$ python3 -q
>>> import numpy as np
>>> import numpy.linalg as la
>>> np.set_printoptions(suppress=True, linewidth=200)
>>> q, _ = la.qr(np.array([[-0.1, -0.4, -1.6, -0.1, 0.2, 1.5, 1.1, 0.6, -1.2],
...     [-0.5, -2.3, -1.2, 0.6, -1.2, -1.0, -0.4, 0.6, 0.2],
...     [0.0, 0.5, -0.3, -0.3, 0.3, -2.6, 0.7, -0.6, 0.9],
...     [0.1, 0.5, 0.2, -1.1, 0.5, 0.0, -0.9, 0.6, -1.1],
...     [0.6, -1.1, -0.6, 0.5, -0.8, 0.8, -0.2, 0.4, -0.5],
...     [0.9, -0.8, -1.1, -0.5, 0.3, 0.5, -0.4, -0.1, -0.4],
...     [-0.2, 0.7, 0.3, -2.5, -0.5, -1.5, -1.4, -0.4, -2.7],
...     [-0.4, -1.5, -0.2, 1.5, -0.8, -0.9, 1.4, -0.6, 1.0],
...     [0.0, 0.8, 0.2, -1.6, 0.1, 0.2, 1.1, -0.6, 0.7]]))
>>> evals = np.array([5, -5, 0, 1, -3, -5, 5, 2, 1])
>>> K = q @ np.diag(evals) @ q.T
>>> K.round(2)
array([[-0.52, -0.25,  1.56,  0.19, -0.71, -0.07,  0.21,  0.42, -0.27],
       [-0.25, -0.96,  0.13,  0.39, -1.7 , -2.72,  1.31, -1.73,  0.51],
       [ 1.56,  0.13, -3.83,  0.44,  0.54, -0.5 , -1.14, -0.18,  1.04],
       [ 0.19,  0.39,  0.44,  0.22,  2.11, -0.62,  0.33, -0.11, -0.28],
       [-0.71, -1.7 ,  0.54,  2.11, -0.46,  1.6 , -0.68, -1.43,  0.31],
       [-0.07, -2.72, -0.5 , -0.62,  1.6 ,  1.88,  0.33, -1.52,  0.97],
       [ 0.21,  1.31, -1.14,  0.33, -0.68,  0.33,  0.58,  0.34, -0.96],
       [ 0.42, -1.73, -0.18, -0.11, -1.43, -1.52,  0.34,  1.3 ,  2.5 ],
       [-0.27,  0.51,  1.04, -0.28,  0.31,  0.97, -0.96,  2.5 ,  2.79]])
>>> np.round(K @ la.pinv(K) @ K, 2)
array([[-0.52, -0.25,  1.56,  0.19, -0.71, -0.07,  0.21,  0.42, -0.27],
       [-0.25, -0.96,  0.13,  0.39, -1.7 , -2.72,  1.31, -1.73,  0.51],
       [ 1.56,  0.13, -3.83,  0.44,  0.54, -0.5 , -1.14, -0.18,  1.04],
       [ 0.19,  0.39,  0.44,  0.22,  2.11, -0.62,  0.33, -0.11, -0.28],
       [-0.71, -1.7 ,  0.54,  2.11, -0.46,  1.6 , -0.68, -1.43,  0.31],
       [-0.07, -2.72, -0.5 , -0.62,  1.6 ,  1.88,  0.33, -1.52,  0.97],
       [ 0.21,  1.31, -1.14,  0.33, -0.68,  0.33,  0.58,  0.34, -0.96],
       [ 0.42, -1.73, -0.18, -0.11, -1.43, -1.52,  0.34,  1.3 ,  2.5 ],
       [-0.27,  0.51,  1.04, -0.28,  0.31,  0.97, -0.96,  2.5 ,  2.79]])
>>> np.allclose(K[:-1].T @ la.lstsq(K[:-1].T, K[-1])[0], K[-1])
True
>>> out = np.array([[3, -3, 2],
...     [0, -3, 2],
...     [-1, -2, -1],
...     [-2, 0, -3],
...     [1, 1, -2],
...     [-3, -3, 2],
...     [0, 0, 1],
...     [0, 2, 0],
...     [1, -1, -3]])
>>> C = np.array([[2, 0, 1, 1, 2, 2, 1, -2, 1],
...     [0, 2, 0, 2, -1, 2, 1, 2, 1],
...     [1, 1, 0, 1, 2, -2, 1, -1, 2]])
>>> m1 = out @ C
>>> m1
array([[  8,  -4,   3,  -1,  13,  -4,   2, -14,   4],
       [  2,  -4,   0,  -4,   7, -10,  -1,  -8,   1],
       [ -3,  -5,  -1,  -6,  -2,  -4,  -4,  -1,  -5],
       [ -7,  -3,  -2,  -5, -10,   2,  -5,   7,  -8],
       [  0,   0,   1,   1,  -3,   8,   0,   2,  -2],
       [ -4,  -4,  -3,  -7,   1, -16,  -4,  -2,  -2],
       [  1,   1,   0,   1,   2,  -2,   1,  -1,   2],
       [  0,   4,   0,   4,  -2,   4,   2,   4,   2],
       [ -1,  -5,   1,  -4,  -3,   6,  -3,  -1,  -6]])
>>> U, sigma, Vt = la.svd(m1)
>>> vecs = Vt[:(sigma > 1e-8).sum()]
>>> rng = np.random.default_rng(4741)
>>> x = m1[1] + 5 * m1[8] + rng.integers(2) * np.eye(9)[3]
>>> x
array([ -3., -29.,   5., -24.,  -8.,  20., -16., -13., -29.])
>>> la.matrix_rank(np.vstack([m1, x]))
np.int64(3)
>>> round(float(la.norm(x - vecs.T @ vecs @ x)), 2)
0.0
>>> np.round(np.trace(la.pinv(m1) @ m1), 2)
np.float64(3.0)
>>> np.allclose(m1[:-1].T @ la.lstsq(m1[:-1].T, m1[-1])[0], m1[-1])
True
>>> la.lstsq(m1[:-1].T, m1[-1])[2]
np.int32(3)
>>> np.abs(np.diag(la.qr(m1)[1])) > 1e-9
array([ True,  True,  True, False, False, False, False, False, False])
>>> np.unique(m1.round(6), axis=0).shape
(9, 9)
>>> w1 = np.array([[-6, -2, 2, 8],
...     [-8, -9, 5, 3],
...     [-6, -1, 3, -2],
...     [3, -3, 6, 1],
...     [4, -8, 8, -3],
...     [3, -1, 2, -9],
...     [4, 7, -4, 3],
...     [-5, 0, 8, 5],
...     [-5, -7, -2, -9]])
>>> beta = np.array([-2, 0, 0, 2])
>>> hid = np.maximum(m1 @ w1 + beta, 0)
>>> la.matrix_rank(hid)
np.int64(4)
>>> C = np.array([[-5, -3, 5], [6, -2, 2], [-4, 1, 6], [5, -7, 1]])
>>> w1 @ C
array([[  50,  -32,  -14],
       [ -19,   26,  -25],
       [   2,   37,  -16],
       [ -52,   -4,   46],
       [-115,   33,   49],
       [ -74,   58,   16],
       [  53,  -51,   13],
       [  18,  -12,   28],
       [ -54,   90,  -60]])
>>> z = rng.permutation(9)
>>> z
array([8, 5, 2, 1, 3, 6, 0, 7, 4])
>>> out = m1[z][:, z]
>>> np.round(la.det(out), 2), np.round(la.det(m1[z]), 2)
(np.float64(0.0), np.float64(-0.0))
>>> rk = la.matrix_rank(m1)
>>> rk
np.int64(3)
>>> null = la.svd(m1)[2][rk:].T
>>> [int(la.matrix_rank(np.delete(m1, i, axis=0))) for i in range(9)]
[3, 3, 3, 3, 3, 3, 3, 3, 3]
>>> [int(la.matrix_rank(m1[:i])) for i in range(1, len(m1) + 1)]
[1, 2, 3, 3, 3, 3, 3, 3, 3]
>>> null.shape
(9, 6)
>>> W0 = np.array([[1, 0, -3, 2],
...     [1, 1, 0, -2],
...     [1, -3, 0, 3],
...     [2, 3, -3, -2],
...     [-1, -1, -2, -1],
...     [-2, 2, 2, 3],
...     [2, -2, -1, -1]]) * (rng.random((7, 4)) < 0.3)
>>> W0
array([[ 1,  0, -3,  0],
       [ 0,  0,  0,  0],
       [ 1, -3,  0,  0],
       [ 0,  0,  0, -2],
       [ 0,  0, -2,  0],
       [ 0,  0,  0,  0],
       [ 2, -2,  0,  0]])
>>> # row 5 repeats row 1
>>> q, Rm = la.qr(W0)
>>> np.allclose(Rm.T @ Rm, W0.T @ W0)
True
>>> np.round(np.abs(np.diag(Rm)), 2)
array([2.45, 2.2 , 2.99, 2.  ])
>>> q.round(2) + 0
array([[-0.41, -0.53, -0.55,  0.  ],
       [ 0.  ,  0.  ,  0.  ,  0.  ],
       [-0.41,  0.83, -0.28,  0.  ],
       [ 0.  ,  0.  ,  0.  ,  1.  ],
       [ 0.  ,  0.  , -0.67,  0.  ],
       [ 0.  ,  0.  ,  0.  ,  0.  ],
       [-0.82, -0.15,  0.41,  0.  ]])
>>> x = np.array([0, 0, 0, 2])
>>> (W0 @ x).argmax()
np.int64(0)
>>> np.einsum("ij,j->i", W0, x)
array([ 0,  0,  0, -4,  0,  0,  0])
>>> (W0 * x).sum(axis=1)
array([ 0,  0,  0, -4,  0,  0,  0])
>>> np.sign((W0 @ x).round(6))
array([ 0,  0,  0, -1,  0,  0,  0])
>>> t = np.radians(60)
>>> Rm = np.eye(4)
>>> Rm[1, 1] = Rm[2, 2] = np.cos(t)
>>> Rm[1, 2], Rm[2, 1] = -np.sin(t), np.sin(t)
>>> Rm.round(2)
array([[ 1.  ,  0.  ,  0.  ,  0.  ],
       [ 0.  ,  0.5 , -0.87,  0.  ],
       [ 0.  ,  0.87,  0.5 ,  0.  ],
       [ 0.  ,  0.  ,  0.  ,  1.  ]])
>>> out = W0 @ Rm.T
>>> np.allclose(W0 @ W0.T, out @ out.T)
True
>>> round(float(la.det(Rm)), 2), np.trace(Rm)
(1.0, np.float64(3.0))
>>> A = np.load("run17.npy")
>>> A
array([[ 5.,  4.,  2.,  1.,  1.,  0.,  0.,  0.],
       [-4.,  4.,  1.,  1., -1., -2., -1., -1.],
       [ 0.,  0.,  3., -3.,  4.,  4.,  8., -5.],
       [ 0.,  0.,  9., -5.,  6., -1.,  2.,  1.],
       [ 0.,  0., -6., -7., -5.,  3., -8.,  3.],
       [ 0.,  0.,  9., -8., -5.,  9.,  5.,  9.],
       [ 0.,  0., -8.,  4.,  8., -7.,  6., -7.],
       [ 0.,  0.,  8., -2., -8.,  5.,  7.,  7.]])
>>> x = np.array([9, -5, 7, 0, 1, 3, 7, -3])
>>> y = A @ x
>>> y
array([  40.,  -60.,  108.,   77., -103.,   93.,   -6.,   91.])
>>> np.round(la.solve(A, A[:, 3]), 2) + 0
array([0., 0., 0., 1., 0., 0., 0., 0.])
>>> np.round(la.solve(A, y + A[:, 5]), 2) + 0
array([ 9., -5.,  7.,  0.,  1.,  4.,  7., -3.])
>>> x = np.array([-3, 0, -2, 1, -2, 3, 3, 0])
>>> h1 = np.maximum(A @ x, 0)
>>> A.T @ h1
array([ -16.,   16.,  559., -325., -322.,  465.,  522.,  366.])
>>> A * (h1 > 1e-9)[:, None]
array([[ 0.,  0.,  0.,  0.,  0.,  0.,  0.,  0.],
       [-4.,  4.,  1.,  1., -1., -2., -1., -1.],
       [ 0.,  0.,  3., -3.,  4.,  4.,  8., -5.],
       [ 0.,  0.,  0., -0.,  0., -0.,  0.,  0.],
       [ 0.,  0., -0., -0., -0.,  0., -0.,  0.],
       [ 0.,  0.,  9., -8., -5.,  9.,  5.,  9.],
       [ 0.,  0., -8.,  4.,  8., -7.,  6., -7.],
       [ 0.,  0.,  8., -2., -8.,  5.,  7.,  7.]])
>>> np.round(np.tanh(A @ x), 2)
array([-1.  ,  1.  ,  1.  , -1.  ,  0.  ,  1.  ,  0.76,  1.  ])
>>> np.maximum(A @ (3 * x), 0)
array([  0.,  12.,  57.,   0.,   0.,  78.,   3., 102.])
>>> np.maximum(A @ x, 0) - np.maximum(-A @ x, 0)
array([-20.,   4.,  19., -32.,   0.,  26.,   1.,  34.])
>>> r0, g = A[1], A[3]
>>> r0 @ g
np.float64(-3.0)
>>> r0 @ r0
np.float64(41.0)
>>> p = (r0 @ g) / (r0 @ r0) * r0
>>> round(la.norm(r0 + g) ** 2 + la.norm(r0 - g) ** 2, 2)
np.float64(378.0)
>>> np.round((g - p) @ r0, 2)
np.float64(-0.0)
>>> la.matrix_rank(np.outer(r0, g))
np.int64(1)
>>> data = np.load("out18.npy")
>>> data
array([[ 0.5 , -3.13,  0.25],
       [-0.62, -1.3 , -0.01],
       [-0.53,  0.77, -0.27],
       [ 0.13, -2.89,  0.05],
       [-0.12,  0.18, -0.15],
       [-0.6 , -1.15, -0.18],
       [ 0.7 , -1.18,  0.13],
       [ 0.13,  5.24, -0.27],
       [ 0.54, -0.03, -0.08],
       [ 0.22, -0.89,  0.12],
       [ 0.01,  1.26,  0.02],
       [ 0.68,  2.24,  0.07],
       [ 0.26, -2.82,  0.1 ],
       [-0.35,  2.43, -0.09],
       [-0.47, -0.06, -0.14],
       [ 0.52, -4.29,  0.15],
       [-0.35, -0.53,  0.02]])
>>> Xs = data - data.mean(axis=0)
>>> vecs = la.svd(Xs)[2][:1]
>>> out = Xs - Xs @ vecs.T @ vecs
>>> round(la.norm(out) / la.norm(Xs), 2)
np.float64(0.19)
>>> q, Rm = la.qr(data)
>>> q.shape, Rm.shape
((17, 3), (3, 3))
>>> round(float(abs(Rm[0, 0])), 2), round(la.norm(data[:, 0]), 2)
(1.85, np.float64(1.85))
>>> Rm.round(2)
array([[-1.85,  1.78, -0.37],
       [ 0.  ,  9.35, -0.31],
       [ 0.  ,  0.  ,  0.37]])
>>> np.round(np.abs(np.diag(Rm)), 2)
array([1.85, 9.35, 0.37])
>>> np.allclose(Rm.T @ Rm, data.T @ data)
True
>>> round(np.trace(q @ q.T), 2)
np.float64(3.0)
>>> arr = np.load("w.npy")
>>> arr
array([[2, 0, 2, 2],
       [0, 2, 2, 2],
       [0, 0, 1, 1],
       [0, 0, 0, 2]])
>>> # triangular
>>> evals, vecs = la.eig(arr)
>>> np.round(np.sort(la.eigvals(arr.T)), 2)
array([1., 2., 2., 2.])
>>> evals
array([2., 2., 1., 2.])
>>> np.prod(np.diag(arr)), round(float(la.det(arr)), 2)
(np.int64(8), 8.0)
>>> la.matrix_rank(arr - arr[0, 0] * np.eye(4))
np.int64(2)
>>> np.round(np.sort(la.eigvals(arr)), 2)
array([1., 2., 2., 2.])
>>> P = np.triu(np.array([[4, 5, -1, -5], [2, -5, 2, 2], [-3, -3, 2, 3], [3, -4, 0, 3]]), 1) + np.eye(4)
>>> out = P @ arr @ la.inv(P)
>>> P @ arr - arr @ P
array([[ 0.,  0., 11.,  3.],
       [ 0.,  0., -2., -4.],
       [ 0.,  0.,  0.,  3.],
       [ 0.,  0.,  0.,  0.]])
>>> np.trace(out), np.trace(arr)
(np.float64(7.0), np.int64(7))
>>> out = la.inv(arr)
>>> np.allclose(out, arr.T)
False
>>> (np.abs(out) > 1e-9).astype(int)
array([[1, 0, 1, 0],
       [0, 1, 1, 0],
       [0, 0, 1, 1],
       [0, 0, 0, 1]])
>>> np.round(la.det(arr) * out, 2)
array([[ 4.,  0., -8.,  0.],
       [ 0.,  4., -8.,  0.],
       [ 0.,  0.,  8., -4.],
       [ 0.,  0.,  0.,  4.]])
>>> M = np.array([[0, 1, 2, 3, 1],
...     [3, 1, 2, 1, 3],
...     [3, 1, 0, 2, 1],
...     [0, 2, 0, 0, 0],
...     [0, 1, 1, 1, 3]])
>>> M
array([[0, 1, 2, 3, 1],
       [3, 1, 2, 1, 3],
       [3, 1, 0, 2, 1],
       [0, 2, 0, 0, 0],
       [0, 1, 1, 1, 3]])
>>> q, Rm = la.qr(M)
>>> q.shape, Rm.shape
((5, 5), (5, 5))
>>> np.round(q @ Rm, 2) + 0
array([[0., 1., 2., 3., 1.],
       [3., 1., 2., 1., 3.],
       [3., 1., 0., 2., 1.],
       [0., 2., 0., 0., 0.],
       [0., 1., 1., 1., 3.]])
>>> q.round(2) + 0
array([[ 0.  ,  0.41,  0.64,  0.56, -0.33],
       [-0.71,  0.  ,  0.43, -0.55, -0.11],
       [-0.71,  0.  , -0.43,  0.55,  0.11],
       [ 0.  ,  0.82, -0.43, -0.27, -0.28],
       [ 0.  ,  0.41,  0.21, -0.01,  0.89]])
>>> np.round(q.T @ q, 2) + 0
array([[1., 0., 0., 0., 0.],
       [0., 1., 0., 0., 0.],
       [0., 0., 1., 0., 0.],
       [0., 0., 0., 1., 0.],
       [0., 0., 0., 0., 1.]])
>>> round(float(abs(Rm[0, 0])), 2), np.round(la.norm(M[:, 0]), 2)
(4.24, np.float64(4.24))
>>> q, vecs = la.qr(M[:, :1])[0], la.qr(M[:, 1:])[0]
>>> sigma = la.svd(q.T @ vecs, compute_uv=False)
>>> sigma.round(2)
array([0.7])
>>> (sigma > 0.9).sum()
np.int64(0)
>>> round(float(la.norm(q @ q.T - vecs @ vecs.T, 2)), 2)
1.0
>>> F, _ = la.qr(np.array([[-0.4, 0.2, 0.9, 0.9, -1.5, 1.1, 0.8, -0.9, 0.0],
...     [1.3, 1.0, -1.3, -1.4, 0.7, -1.0, 0.2, 0.8, 1.1],
...     [-0.3, 0.7, -1.2, -0.7, 0.5, 0.3, 0.0, 0.5, -1.0],
...     [-0.9, -1.4, 1.4, -0.5, -0.7, -0.9, 0.1, 1.8, 0.5],
...     [-0.3, 0.4, 0.1, -0.6, 0.1, -0.2, -1.5, 2.0, 0.8],
...     [-0.8, -0.8, 1.0, -1.1, -1.2, 0.5, -1.1, -0.6, -0.6],
...     [2.1, 0.8, 1.0, -0.4, 0.3, 0.5, 0.0, -1.4, 0.1],
...     [0.2, 0.3, -0.8, 0.6, -1.4, -0.7, -0.7, 1.3, -1.9],
...     [0.5, -0.3, 1.2, 0.1, -1.9, 0.8, -0.3, 0.3, 0.6]]))
>>> F.round(2) + 0
array([[-0.14, -0.25,  0.66,  0.26,  0.23,  0.09, -0.54, -0.21, -0.1 ],
       [ 0.45, -0.18, -0.32, -0.48,  0.25,  0.21, -0.41, -0.07, -0.38],
       [-0.1 , -0.52, -0.03, -0.33,  0.1 , -0.3 , -0.19,  0.36,  0.59],
       [-0.31,  0.55,  0.  , -0.26, -0.01,  0.51, -0.35,  0.21,  0.31],
       [-0.1 , -0.34,  0.39, -0.34, -0.05,  0.5 ,  0.5 ,  0.24, -0.21],
       [-0.28,  0.22,  0.17, -0.55,  0.33, -0.34,  0.21, -0.53,  0.01],
       [ 0.73,  0.2 ,  0.41, -0.11, -0.17,  0.04,  0.08, -0.15,  0.43],
       [ 0.07, -0.12, -0.24,  0.31,  0.68,  0.37,  0.26, -0.19,  0.35],
       [ 0.17,  0.34,  0.23,  0.04,  0.52, -0.29,  0.07,  0.62, -0.23]])
>>> q, vecs = la.qr(F[:, :6])[0], la.qr(F[:, 6:])[0]
>>> sigma = la.svd(q.T @ vecs, compute_uv=False)
>>> np.round(np.degrees(np.arccos(sigma.clip(0, 1))), 2)
array([90., 90., 90.])
